% python3 -q
>>> import numpy as np
>>> from numpy import linalg as LA
>>> np.set_printoptions(precision=3, suppress=True, linewidth=200, legacy="1.25")
>>> rd = lambda a: np.round(a, 3) + 0
>>> A2 = np.array([[0, 5], [2, 2]])
>>> W0 = np.tile(A2, (2, 2))
>>> W0
array([[0, 5, 0, 5],
       [2, 2, 2, 2],
       [0, 5, 0, 5],
       [2, 2, 2, 2]])
>>> # looks like rank 2
>>> LA.lstsq(W0[:-1].T, W0[-1])[2]
2
>>> np.allclose(W0[:-1].T @ LA.lstsq(W0[:-1].T, W0[-1])[0], W0[-1])
True
>>> print(rd(np.trace(LA.pinv(W0) @ W0)))
2.0
>>> rd(LA.eigvals(W0))
array([ 8.633, -4.633,  0.   ,  0.   ])
>>> rd(LA.det(2 * W0)), rd(LA.det(W0))
(0.0, 0.0)
>>> rd(LA.det(W0.T))
0.0
>>> np.einsum("ij,ji->", W0, W0)
96
>>> np.kron(np.eye(2, dtype=int), W0)
array([[0, 5, 0, 5, 0, 0, 0, 0],
       [2, 2, 2, 2, 0, 0, 0, 0],
       [0, 5, 0, 5, 0, 0, 0, 0],
       [2, 2, 2, 2, 0, 0, 0, 0],
       [0, 0, 0, 0, 0, 5, 0, 5],
       [0, 0, 0, 0, 2, 2, 2, 2],
       [0, 0, 0, 0, 0, 5, 0, 5],
       [0, 0, 0, 0, 2, 2, 2, 2]])
>>> LA.cond(W0) > 100
True
>>> rd(LA.norm(W0, 2) / LA.norm(W0))
0.947
>>> LA.matrix_rank(W0, rtol=0.1)
2
>>> [round(float(x), 3) for x in LA.svd(W0, compute_uv=False)[:3]]
[10.886, 3.675, 0.0]
>>> U, sigma, VT = LA.svd(W0)
>>> np.argmax(sigma[:-1] / (sigma[1:] + 1e-6)) + 1
2
>>> rd(sigma)
array([10.886,  3.675,  0.   ,  0.   ])
>>> A2 = U[:, :2] @ np.diag(sigma[:2]) @ VT[:2]
>>> LA.matrix_rank(A2)
2
>>> print(rd(A2))
[[0. 5. 0. 5.]
 [2. 2. 2. 2.]
 [0. 5. 0. 5.]
 [2. 2. 2. 2.]]
>>> rk = LA.matrix_rank(W0)
>>> rk
2
>>> null = LA.svd(W0)[2][rk:].T
>>> [int(LA.matrix_rank(np.delete(W0, i, axis=0))) for i in range(4)]
[2, 2, 2, 2]
>>> np.allclose(W0 @ null, 0)
True
>>> rd(null @ null.T)
array([[ 0.5,  0. , -0.5,  0. ],
       [ 0. ,  0.5,  0. , -0.5],
       [-0.5,  0. ,  0.5,  0. ],
       [ 0. , -0.5,  0. ,  0.5]])
>>> M = np.loadtxt("m.csv", delimiter=",")
>>> rd(M)
array([[-1.779, -1.566,  4.402],
       [-3.304, -2.909, -2.37 ],
       [ 3.304, -3.753,  0.   ]])
>>> W = np.array([[-3, 2], [-1, 1], [-2, -3]])
>>> beta = np.array([-3, -2])
>>> H = np.maximum(M @ W + beta, 0)
>>> LA.matrix_rank(H)
2
>>> rd((H > 0).mean(axis=0))
array([0.333, 0.333])
>>> (H > 0).astype(int)
array([[0, 0],
       [1, 0],
       [0, 1]])
>>> rd(H)
array([[ 0.   ,  0.   ],
       [14.563,  0.   ],
       [ 0.   ,  0.856]])
>>> basis = np.array([[-3, -9, 2], [-1, -2, -9]])
>>> print((H @ basis).round(6).argmax(axis=1))
[0 2 0]
>>> print(rd(H @ basis))
[[   0.       0.       0.   ]
 [ -43.688 -131.063   29.125]
 [  -0.856   -1.711   -7.7  ]]
>>> rd(LA.pinv(H))
array([[0.   , 0.069, 0.   ],
       [0.   , 0.   , 1.169]])
>>> rd(LA.svd(H, compute_uv=False))
array([14.563,  0.856])
>>> rd(H @ H.T)
array([[  0.   ,   0.   ,   0.   ],
       [  0.   , 212.069,   0.   ],
       [  0.   ,   0.   ,   0.732]])
>>> H[:, 0] @ H[:, 1]
0.0
>>> rd(LA.norm(H, axis=0))
array([14.563,  0.856])
